% ipython --no-banner

In [1]: import numpy as np

In [2]: np.set_printoptions(precision=2, suppress=True, linewidth=200)

In [3]: tidy = lambda a: np.round(a, 2) + 0

In [4]: J = np.vander(np.arange(3) - 1, 4, increasing=True)

In [5]: J
Out[5]: 
array([[ 1, -1,  1, -1],
       [ 1,  0,  0,  0],
       [ 1,  1,  1,  1]])

In [6]: vec = np.array([1, 2, 3, 1])

In [7]: (J @ vec).argmax()
Out[7]: np.int64(2)

In [8]: np.sign((J @ vec).round(6))
Out[8]: array([1, 1, 1])

In [9]: J @ vec
Out[9]: array([1, 1, 7])

In [10]: J @ np.ones(4)
Out[10]: array([0., 1., 4.])

In [11]: np.einsum("ij,j->i", J, vec)
Out[11]: array([1, 1, 7])

In [12]: C2 = J.T @ J

In [13]: np.diag(C2)
Out[13]: array([3, 2, 2, 2])

In [14]: np.trace(C2), (J ** 2).sum()
Out[14]: (np.int64(9), np.int64(9))

In [15]: C2
Out[15]: 
array([[3, 0, 2, 0],
       [0, 2, 0, 2],
       [2, 0, 2, 0],
       [0, 2, 0, 2]])

In [16]: tidy(np.linalg.svd(J, compute_uv=False) ** 2)
Out[16]: array([4.56, 4.  , 0.44])

In [17]: u, g = J[1], J[0]

In [18]: u @ g
Out[18]: np.int64(1)

In [19]: p = (u @ g) / (u @ u) * u

In [20]: g - p
Out[20]: array([ 0., -1.,  1., -1.])

In [21]: tidy(np.linalg.norm(u + g) ** 2 + np.linalg.norm(u - g) ** 2)
Out[21]: np.float64(10.0)

In [22]: p
Out[22]: array([1., 0., 0., 0.])

In [23]: np.outer(u, g)
Out[23]: 
array([[ 1, -1,  1, -1],
       [ 0,  0,  0,  0],
       [ 0,  0,  0,  0],
       [ 0,  0,  0,  0]])

In [24]: (g - p) @ u
Out[24]: np.float64(0.0)

In [25]: B = np.array([[2, -8], [8, -4]])

In [26]: basis = np.array([[1, 0], [1, 1]])

In [27]: W0 = np.kron(B, basis)

In [28]: W0
Out[28]: 
array([[ 2,  0, -8,  0],
       [ 2,  2, -8, -8],
       [ 8,  0, -4,  0],
       [ 8,  8, -4, -4]])

In [29]: proj = np.triu(np.array([[0, 1, 1, 0], [2, 2, 1, 0], [1, 0, 0, 3], [3, 3, 0, 0]]), 1) + np.eye(4)

In [30]: B = proj @ W0 @ np.linalg.inv(proj)

In [31]: B
Out[31]: 
array([[ 12., -10., -22.,  58.],
       [ 10.,  -8., -14.,  34.],
       [ 32.,  -8., -40., 108.],
       [  8.,   0., -12.,  32.]])

In [32]: tidy(np.poly(B))
Out[32]: array([   1.,    4.,  116.,  224., 3136.])

In [33]: np.einsum("ij,ji->", W0, W0)
Out[33]: np.int64(-216)

In [34]: tidy(np.poly(W0))
Out[34]: array([   1.,    4.,  116.,  224., 3136.])

In [35]: tidy(np.linalg.det(W0.T))
Out[35]: np.float64(3136.0)

In [36]: tidy(np.linalg.det(W0[::-1]))
Out[36]: np.float64(3136.0)

In [37]: tidy(np.linalg.det(2 * W0)), tidy(np.linalg.det(W0))
Out[37]: (np.float64(50176.0), np.float64(3136.0))

In [38]: vec = np.array([3, 2, 4, -1])

In [39]: rhs = W0 @ vec

In [40]: rhs
Out[40]: array([-26, -14,   8,  28])

In [41]: tidy(np.linalg.solve(W0, rhs))
Out[41]: array([ 3.,  2.,  4., -1.])

In [42]: tidy(np.linalg.solve(W0.T, W0[3]))
Out[42]: array([0., 0., 0., 1.])

In [43]: tidy(np.linalg.solve(W0, rhs + W0[:, 3]))
Out[43]: array([3., 2., 4., 0.])

In [44]: tidy(np.linalg.solve(W0, 2 * rhs))
Out[44]: array([ 6.,  4.,  8., -2.])

In [45]: B = W0[0, 0] * W0[1:] - np.outer(W0[1:, 0], W0[0])

In [46]: B
Out[46]: 
array([[  0,   4,   0, -16],
       [  0,   0,  56,   0],
       [  0,  16,  56,  -8]])

In [47]: W0[:, 0] / W0[0, 0]
Out[47]: array([1., 1., 4., 4.])

In [48]: np.flatnonzero(~B.round(6).any(axis=1))
Out[48]: array([], dtype=int64)

In [49]: np.linalg.matrix_rank(B), np.linalg.matrix_rank(W0)
Out[49]: (np.int64(3), np.int64(4))

In [50]: q, V = np.linalg.qr(W0[:, :3])[0], np.linalg.qr(W0[:, 3:])[0]

In [51]: sigma = np.linalg.svd(q.T @ V, compute_uv=False)

In [52]: tidy(sigma)
Out[52]: array([0.84])

In [53]: tidy(np.linalg.norm(q @ q.T - V @ V.T, 2))
Out[53]: np.float64(1.0)

In [54]: (sigma > 0.9).sum()
Out[54]: np.int64(0)

In [55]: tidy(np.degrees(np.arccos(sigma.clip(0, 1))))
Out[55]: array([32.47])

In [56]: K = np.load("data.npy")

In [57]: K
Out[57]: 
array([[6., 4., 0., 0., 0., 0., 0.],
       [4., 8., 4., 0., 0., 0., 0.],
       [0., 4., 1., 4., 0., 0., 0.],
       [0., 0., 4., 8., 4., 0., 0.],
       [0., 0., 0., 4., 7., 4., 0.],
       [0., 0., 0., 0., 4., 2., 4.],
       [0., 0., 0., 0., 0., 4., 4.]])

In [58]: w, V = np.linalg.eigh(K)

In [59]: vec = np.array([0, 2, -3, -1, -3, -1, 1])

In [60]: vec @ K @ vec / (vec @ vec), tidy(w[0]), tidy(w[-1])
Out[60]: (np.float64(5.36), np.float64(-3.0), np.float64(13.44))

In [61]: np.all(np.linalg.eigvalsh(K) > 0)
Out[61]: np.False_

In [62]: w, V = np.linalg.eigh(K)

In [63]: tidy(np.linalg.eigvalsh(K @ K))
Out[63]: array([  4.06,   8.97,  10.47,  22.39,  62.12, 137.28, 180.7 ])

In [64]: (w > 1e-8).sum(), (w < -1e-8).sum()
Out[64]: (np.int64(5), np.int64(2))

In [65]: tidy(np.linalg.eigvalsh(K + -3 * np.eye(7)))
Out[65]: array([-6.  , -5.01,  0.24,  1.73,  4.88,  8.72, 10.44])

In [66]: tidy(np.linalg.svd(K, compute_uv=False))
Out[66]: array([13.44, 11.72,  7.88,  4.73,  3.24,  3.  ,  2.01])

In [67]: tidy(np.abs(V[:, -1]))
Out[67]: array([0.21, 0.39, 0.32, 0.62, 0.51, 0.21, 0.09])

In [68]: tidy(V.T @ V)
Out[68]: 
array([[1., 0., 0., 0., 0., 0., 0.],
       [0., 1., 0., 0., 0., 0., 0.],
       [0., 0., 1., 0., 0., 0., 0.],
       [0., 0., 0., 1., 0., 0., 0.],
       [0., 0., 0., 0., 1., 0., 0.],
       [0., 0., 0., 0., 0., 1., 0.],
       [0., 0., 0., 0., 0., 0., 1.]])

In [69]: u = np.array([2, 2, 2, 0, 2, 2, 2])

In [70]: B = K + np.outer(u, np.eye(7)[4])

In [71]: B
Out[71]: 
array([[6., 4., 0., 0., 2., 0., 0.],
       [4., 8., 4., 0., 2., 0., 0.],
       [0., 4., 1., 4., 2., 0., 0.],
       [0., 0., 4., 8., 4., 0., 0.],
       [0., 0., 0., 4., 9., 4., 0.],
       [0., 0., 0., 0., 6., 2., 4.],
       [0., 0., 0., 0., 2., 4., 4.]])

In [72]: np.linalg.matrix_rank(np.linalg.inv(B) - np.linalg.inv(K), tol=1e-8)
Out[72]: np.int64(1)

In [73]: tidy(np.abs(np.linalg.eigvals(K)).max())
Out[73]: np.float64(13.44)

In [74]: (K + K.T) / 2
Out[74]: 
array([[6., 4., 0., 0., 0., 0., 0.],
       [4., 8., 4., 0., 0., 0., 0.],
       [0., 4., 1., 4., 0., 0., 0.],
       [0., 0., 4., 8., 4., 0., 0.],
       [0., 0., 0., 4., 7., 4., 0.],
       [0., 0., 0., 0., 4., 2., 4.],
       [0., 0., 0., 0., 0., 4., 4.]])

In [75]: tidy(np.linalg.matrix_power(K, 2))
Out[75]: 
array([[52., 56., 16.,  0.,  0.,  0.,  0.],
       [56., 96., 36., 16.,  0.,  0.,  0.],
       [16., 36., 33., 36., 16.,  0.,  0.],
       [ 0., 16., 36., 96., 60., 16.,  0.],
       [ 0.,  0., 16., 60., 81., 36., 16.],
       [ 0.,  0.,  0., 16., 36., 36., 24.],
       [ 0.,  0.,  0.,  0., 16., 24., 32.]])

In [76]: np.allclose(K, K.T)
Out[76]: True

In [77]: np.trace(K)
Out[77]: np.float64(36.0)

In [78]: np.allclose(K @ K.T, K.T @ K)
Out[78]: True

In [79]: arr = np.loadtxt("out2.csv", delimiter=",")

In [80]: arr
Out[80]: 
array([[0., 0., 0., 0., 0., 0.],
       [0., 0., 1., 1., 0., 1.],
       [0., 1., 0., 1., 0., 1.],
       [0., 1., 1., 0., 0., 1.],
       [0., 0., 0., 0., 0., 0.],
       [0., 1., 1., 1., 0., 0.]])

In [81]: # equal to its transpose

In [82]: np.flatnonzero(np.linalg.matrix_power((arr != 0) + (arr.T != 0) + np.eye(6), 6)[5])
Out[82]: array([1, 2, 3, 5])

In [83]: (arr != 0).astype(int)
Out[83]: 
array([[0, 0, 0, 0, 0, 0],
       [0, 0, 1, 1, 0, 1],
       [0, 1, 0, 1, 0, 1],
       [0, 1, 1, 0, 0, 1],
       [0, 0, 0, 0, 0, 0],
       [0, 1, 1, 1, 0, 0]])

In [84]: arr @ arr
Out[84]: 
array([[0., 0., 0., 0., 0., 0.],
       [0., 3., 2., 2., 0., 2.],
       [0., 2., 3., 2., 0., 2.],
       [0., 2., 2., 3., 0., 2.],
       [0., 0., 0., 0., 0., 0.],
       [0., 2., 2., 2., 0., 3.]])

In [85]: U, sigma, vt = np.linalg.svd(arr)

In [86]: tidy(sigma)
Out[86]: array([3., 1., 1., 1., 0., 0.])

In [87]: B = U[:, :4] @ np.diag(sigma[:4]) @ vt[:4]

In [88]: tidy(np.linalg.norm(arr - B) / np.linalg.norm(arr))
Out[88]: np.float64(0.0)

In [89]: tidy(np.abs(arr - B).max())
Out[89]: np.float64(0.0)

In [90]: np.allclose(arr[:-1].T @ np.linalg.lstsq(arr[:-1].T, arr[-1])[0], arr[-1])
Out[90]: False

In [91]: np.abs(np.diag(np.linalg.qr(arr)[1])) > 1e-9
Out[91]: array([False,  True,  True,  True, False,  True])

In [92]: np.unique(arr.round(6), axis=0).shape
Out[92]: (5, 6)

In [93]: U, sigma, vt = np.linalg.svd(arr)

In [94]: V = vt[:(sigma > 1e-8).sum()]

In [95]: rng = np.random.default_rng(10)

In [96]: vec = arr[5] + -2 * arr[4] + rng.integers(2) * np.eye(6)[3]

In [97]: vec
Out[97]: array([0., 1., 1., 2., 0., 0.])

In [98]: tidy(V.T @ V)
Out[98]: 
array([[0., 0., 0., 0., 0., 0.],
       [0., 1., 0., 0., 0., 0.],
       [0., 0., 1., 0., 0., 0.],
       [0., 0., 0., 1., 0., 0.],
       [0., 0., 0., 0., 0., 0.],
       [0., 0., 0., 0., 0., 1.]])

In [99]: tidy(np.diag(V.T @ V))
Out[99]: array([0., 1., 1., 1., 0., 1.])

In [100]: np.allclose(V.T @ V @ vec, vec)
Out[100]: True

In [101]: np.linalg.matrix_rank(np.vstack([arr, vec]))
Out[101]: np.int64(4)

In [102]: F = np.load("a.npy")

In [103]: F
Out[103]: 
array([[ 1.,  2., -2.,  1.],
       [ 2., -3., -1.,  3.],
       [ 1.,  2., -2.,  0.],
       [ 0.,  0.,  0.,  4.]])

In [104]: # rows and columns are dependent

In [105]: B = np.inv(K)
AttributeError: module 'numpy' has no attribute 'inv'


In [106]: B = np.linalg.inv(K)

In [107]: tidy(np.linalg.det(K) * np.linalg.det(B))
Out[107]: np.float64(1.0)

In [108]: tidy(np.linalg.slogdet(K)[0])
Out[108]: np.float64(1.0)

In [109]: (np.abs(B) > 1e-9).astype(int)
Out[109]: 
array([[1, 1, 1, 1, 1, 1, 1],
       [1, 1, 1, 1, 1, 1, 1],
       [1, 1, 1, 1, 1, 1, 1],
       [1, 1, 1, 1, 1, 1, 1],
       [1, 1, 1, 1, 1, 1, 1],
       [1, 1, 1, 1, 1, 1, 1],
       [1, 1, 1, 1, 1, 1, 1]])

In [110]: r = np.linalg.matrix_rank(F)

In [111]: r
Out[111]: np.int64(3)

In [112]: N = np.linalg.svd(F)[2][r:].T

In [113]: tidy(F @ N)
Out[113]: 
array([[0.],
       [0.],
       [0.],
       [0.]])

In [114]: np.linalg.matrix_rank(F.T @ F), np.linalg.matrix_rank(F @ F.T)
Out[114]: (np.int64(3), np.int64(3))

In [115]: tidy(N[:, 0] / N[np.abs(N[:, 0]).round(6).argmax(), 0])
Out[115]: array([1.  , 0.37, 0.87, 0.  ])

In [116]: [int(np.linalg.matrix_rank(F[:i])) for i in range(1, len(F) + 1)]
Out[116]: [1, 2, 3, 3]

In [117]: [int(np.linalg.matrix_rank(F[:, :j + 1])) for j in range(4)]
Out[117]: [1, 2, 2, 3]

In [118]: u = np.array([4, 4, 6])

In [119]: np.correlate(F[2], F[1], "full")
Out[119]: array([  3.,   5., -11.,  -2.,  10.,  -4.,   0.])

In [120]: data = np.load("arr.npy")

In [121]: data
Out[121]: 
array([[ 5,  5,  5,  5],
       [ 5, 10, 10, 10],
       [ 5, 10, 15, 15],
       [ 5, 10, 15, 20]])

In [122]: # equal to its transpose

In [123]: idx = rng.permutation(4)

In [124]: idx
Out[124]: array([3, 2, 0, 1])

In [125]: B = data[idx][:, idx]

In [126]: np.allclose(B, data)
Out[126]: False

In [127]: tidy(np.linalg.det(B)), tidy(np.linalg.det(data[idx]))
Out[127]: (np.float64(625.0), np.float64(-625.0))

In [128]: np.trace(B)
Out[128]: np.int64(50)

In [129]: data.ravel(order="F")
Out[129]: array([ 5,  5,  5,  5,  5, 10, 10, 10,  5, 10, 15, 15,  5, 10, 15, 20])

In [130]: data.reshape(-1, 2)
Out[130]: 
array([[ 5,  5],
       [ 5,  5],
       [ 5, 10],
       [10, 10],
       [ 5, 10],
       [15, 15],
       [ 5, 10],
       [15, 20]])

In [131]: blk = data.reshape(4, 2, -1)

In [132]: np.swapaxes(blk, 1, 2)[0]
Out[132]: 
array([[5, 5],
       [5, 5]])

In [133]: blk.sum(axis=1)
Out[133]: 
array([[10, 10],
       [15, 20],
       [20, 25],
       [20, 30]])

In [134]: blk.transpose(1, 0, 2)
Out[134]: 
array([[[ 5,  5],
        [ 5, 10],
        [ 5, 10],
        [ 5, 10]],

       [[ 5,  5],
        [10, 10],
        [15, 15],
        [15, 20]]])

In [135]: np.einsum("ihd,ihd->ih", blk, blk)
Out[135]: 
array([[ 50,  50],
       [125, 200],
       [125, 450],
       [125, 625]])

In [136]: blk[:, 0]
Out[136]: 
array([[ 5,  5],
       [ 5, 10],
       [ 5, 10],
       [ 5, 10]])

In [137]: vec = np.ones(4)

In [138]: for _ in range(5):
     ...:     vec = data @ vec
     ...:     vec /= np.linalg.norm(vec)
     ...:     print(round(vec @ data @ vec, 2))
     ...: 
41.4
41.45
41.45
41.45
41.45

In [139]: tidy(np.linalg.eigvalsh(data)[-1])
Out[139]: np.float64(41.45)

In [140]: tidy(vec)
Out[140]: array([0.23, 0.43, 0.58, 0.66])
